$ ipython --no-banner

In [1]: import numpy as np

In [2]: np.set_printoptions(precision=3, suppress=True, linewidth=160, sign=" ")

In [3]: mat = np.load("data.npy")

In [4]: mat
Out[4]: 
array([[  8,   6,   4,   5,   5,   6],
       [ 11,   4,   9,  10,  11,  12],
       [  0,   0,   2,   5,   2,   1],
       [  0,   1,   0,   5,   5,   2],
       [  3,   1,   2,   5,   4,   5],
       [  0,   1,   0,   5,   5,   2],
       [  8,   3,   5,   0,   5,   6],
       [  8,   3,   7,   5,   7,   7],
       [  5,   2,   4,   0,   3,   5],
       [  0,   1,   0,   5,   5,   2],
       [  0,   0,   2,   5,   2,   1],
       [  3,   4,   0,   5,   2,   1],
       [  3,   2,   2,  10,   9,   7],
       [  5,   2,   6,   5,   5,   6],
       [  5,   3,   4,   5,   8,   7],
       [  0,   0,   0,   0,   0,   0],
       [  3,   2,   4,  15,  11,   8],
       [  6,   5,   1,   5,   4,   2],
       [  0,   0,   2,   5,   2,   1],
       [  0,   0,   0,   0,   0,   0],
       [  5,   2,   4,   0,   3,   5],
       [  0,   1,   0,   5,   5,   2],
       [ 11,   8,   5,  10,  12,   9],
       [  5,   2,   4,   0,   3,   5],
       [  3,   2,   2,  10,   9,   7],
       [  3,   5,   0,  10,   7,   3],
       [  5,   3,   4,   5,   8,   7],
       [  5,   2,   4,   0,   3,   5],
       [  9,   6,   3,  10,   8,   7]])

In [5]: Xs = mat - mat.mean(axis=0)

In [6]: U, sv, VT = np.linalg.svd(Xs, full_matrices=False)

In [7]: sv ** 2 / (sv ** 2).sum()
Out[7]: array([ 0.649,  0.252,  0.067,  0.024,  0.005,  0.002])

In [8]: np.linalg.matrix_rank(Xs)
Out[8]: np.int64(6)

In [9]: round(float((sv ** 2).sum() ** 2 / (sv ** 4).sum()), 3)
Out[9]: 2.039

In [10]: np.abs(VT[0]).argmax()
Out[10]: np.int64(4)

In [11]: z = mat[:, 3] > np.median(mat[:, 3])

In [12]: f = mat[z].mean(axis=0) - mat[~z].mean(axis=0)

In [13]: z.astype(int)
Out[13]: array([ 0,  1,  0,  0,  0,  0,  0,  0,  0,  0,  0,  0,  1,  0,  0,  0,  1,  0,  0,  0,  0,  0,  1,  0,  1,  1,  0,  0,  1])

In [14]: Xs = mat - mat.mean(axis=0)

In [15]: vecs = np.linalg.svd(Xs)[2][:1]

In [16]: B = Xs - Xs @ vecs.T @ vecs

In [17]: print((Xs @ vecs.T).std(axis=0))
[ 5.943]

In [18]: B.std(axis=0)
Out[18]: array([ 2.03 ,  1.38 ,  1.697,  2.744,  1.172,  1.124])

In [19]: np.linalg.norm(B, axis=1).round(6).argmax()
Out[19]: np.int64(16)

In [20]: B = np.c_[mat[:, :3] @ np.array([[1, 0, 4], [6, 1, 3], [8, 8, 2]]), np.array([-2, 2, 0, -1, 3, -2, -3, 0, 3, 1, 0, 0, -2, 2, 1, -1, 3, 1, -2, 2, 2, -3, -3, 0, 3, -2, 1, -3, 1])]

In [21]: B
Out[21]: 
array([[ 76,  38,  58,  -2],
       [107,  76,  74,   2],
       [ 16,  16,   4,   0],
       [  6,   1,   3,  -1],
       [ 25,  17,  19,   3],
       [  6,   1,   3,  -2],
       [ 66,  43,  51,  -3],
       [ 82,  59,  55,   0],
       [ 49,  34,  34,   3],
       [  6,   1,   3,   1],
       [ 16,  16,   4,   0],
       [ 27,   4,  24,   0],
       [ 31,  18,  22,  -2],
       [ 65,  50,  38,   2],
       [ 55,  35,  37,   1],
       [  0,   0,   0,  -1],
       [ 47,  34,  26,   3],
       [ 44,  13,  41,   1],
       [ 16,  16,   4,  -2],
       [  0,   0,   0,   2],
       [ 49,  34,  34,   2],
       [  6,   1,   3,  -3],
       [ 99,  48,  78,  -3],
       [ 49,  34,  34,   0],
       [ 31,  18,  22,   3],
       [ 33,   5,  27,  -2],
       [ 55,  35,  37,   1],
       [ 49,  34,  34,  -3],
       [ 69,  30,  60,   1]])

In [22]: print(np.linalg.norm(np.linalg.qr(mat)[0].T @ B, axis=0) ** 2 / ((B ** 2).sum(axis=0) + 1e-12))
[ 1.   1.   1.   0.3]

In [23]: data = np.load("a.npy")

In [24]: data
Out[24]: 
array([[ 2,  0,  3,  2,  5,  2,  4,  0,  3,  4],
       [ 5,  5,  4,  4,  0,  2,  4,  1,  5,  4],
       [ 3,  2,  4,  1,  3,  5,  2,  1,  2,  1],
       [ 0,  1,  0,  2,  1,  4,  1,  5,  2,  0],
       [ 5,  3,  0,  2,  0,  1,  5,  0,  2,  2],
       [ 2,  0,  3,  3,  5,  1,  5,  2,  3,  0],
       [ 4,  3,  1,  5,  4,  4,  0,  1,  1,  0],
       [ 4,  0,  5,  3,  2,  0,  4,  5,  0,  3],
       [ 1,  4,  5,  1,  5,  4,  2,  2,  2,  5],
       [ 1,  0,  1,  2,  4,  0,  5,  1,  0,  0],
       [ 2,  0,  2,  4,  3,  4,  2,  1,  1,  4],
       [ 4,  1,  4,  2,  5,  1,  5,  2,  0,  5]])

In [25]: x0 = np.array([9, -3, -5, -5, -4, 9, 7, 5, -9, -5])

In [26]: y = data @ x0

In [27]: beta, lr = np.zeros(10), 1 / np.linalg.norm(data, 2) ** 2

In [28]: for i in range(15):
    ...:     beta -= lr * data.T @ (data @ beta - y)
    ...:     if i % 5 == 0: print(i, round(np.linalg.norm(data @ beta - y), 3))
    ...: 
0 82.607
5 69.096
10 59.452

In [29]: print(beta)
[ 2.93  -0.761 -2.077  0.96  -1.219  1.179  2.042  3.017 -2.222 -2.719]

In [30]: np.round(np.linalg.cond(data), 3)
Out[30]: np.float64(18.832)

In [31]: x0 = np.array([-4, -1, 5, -2, 3, 4, -2, -2, 2, -3])

In [32]: data @ (2 * x0)
Out[32]: array([ 24, -34,  56,  12, -70,  24,   8, -36,  54,  -6,   6, -22])

In [33]: data * x0
Out[33]: 
array([[ -8,   0,  15,  -4,  15,   8,  -8,   0,   6, -12],
       [-20,  -5,  20,  -8,   0,   8,  -8,  -2,  10, -12],
       [-12,  -2,  20,  -2,   9,  20,  -4,  -2,   4,  -3],
       [  0,  -1,   0,  -4,   3,  16,  -2, -10,   4,   0],
       [-20,  -3,   0,  -4,   0,   4, -10,   0,   4,  -6],
       [ -8,   0,  15,  -6,  15,   4, -10,  -4,   6,   0],
       [-16,  -3,   5, -10,  12,  16,   0,  -2,   2,   0],
       [-16,   0,  25,  -6,   6,   0,  -8, -10,   0,  -9],
       [ -4,  -4,  25,  -2,  15,  16,  -4,  -4,   4, -15],
       [ -4,   0,   5,  -4,  12,   0, -10,  -2,   0,   0],
       [ -8,   0,  10,  -8,   9,  16,  -4,  -2,   2, -12],
       [-16,  -1,  20,  -4,  15,   4, -10,  -4,   0, -15]])

In [34]: print(np.sign((data @ x0).round(6)))
[ 1 -1  1  1 -1  1  1 -1  1 -1  1 -1]

In [35]: f, r1 = data[10], data[3]

In [36]: f @ r1
Out[36]: np.int64(36)

In [37]: p = (f @ r1) / (f @ f) * f

In [38]: print(np.linalg.matrix_rank(np.outer(f, r1)))
1

In [39]: np.outer(f, r1)
Out[39]: 
array([[  0,   2,   0,   4,   2,   8,   2,  10,   4,   0],
       [  0,   0,   0,   0,   0,   0,   0,   0,   0,   0],
       [  0,   2,   0,   4,   2,   8,   2,  10,   4,   0],
       [  0,   4,   0,   8,   4,  16,   4,  20,   8,   0],
       [  0,   3,   0,   6,   3,  12,   3,  15,   6,   0],
       [  0,   4,   0,   8,   4,  16,   4,  20,   8,   0],
       [  0,   2,   0,   4,   2,   8,   2,  10,   4,   0],
       [  0,   1,   0,   2,   1,   4,   1,   5,   2,   0],
       [  0,   1,   0,   2,   1,   4,   1,   5,   2,   0],
       [  0,   4,   0,   8,   4,  16,   4,  20,   8,   0]])

In [40]: (r1 - p) @ f
Out[40]: np.float64(0.0)
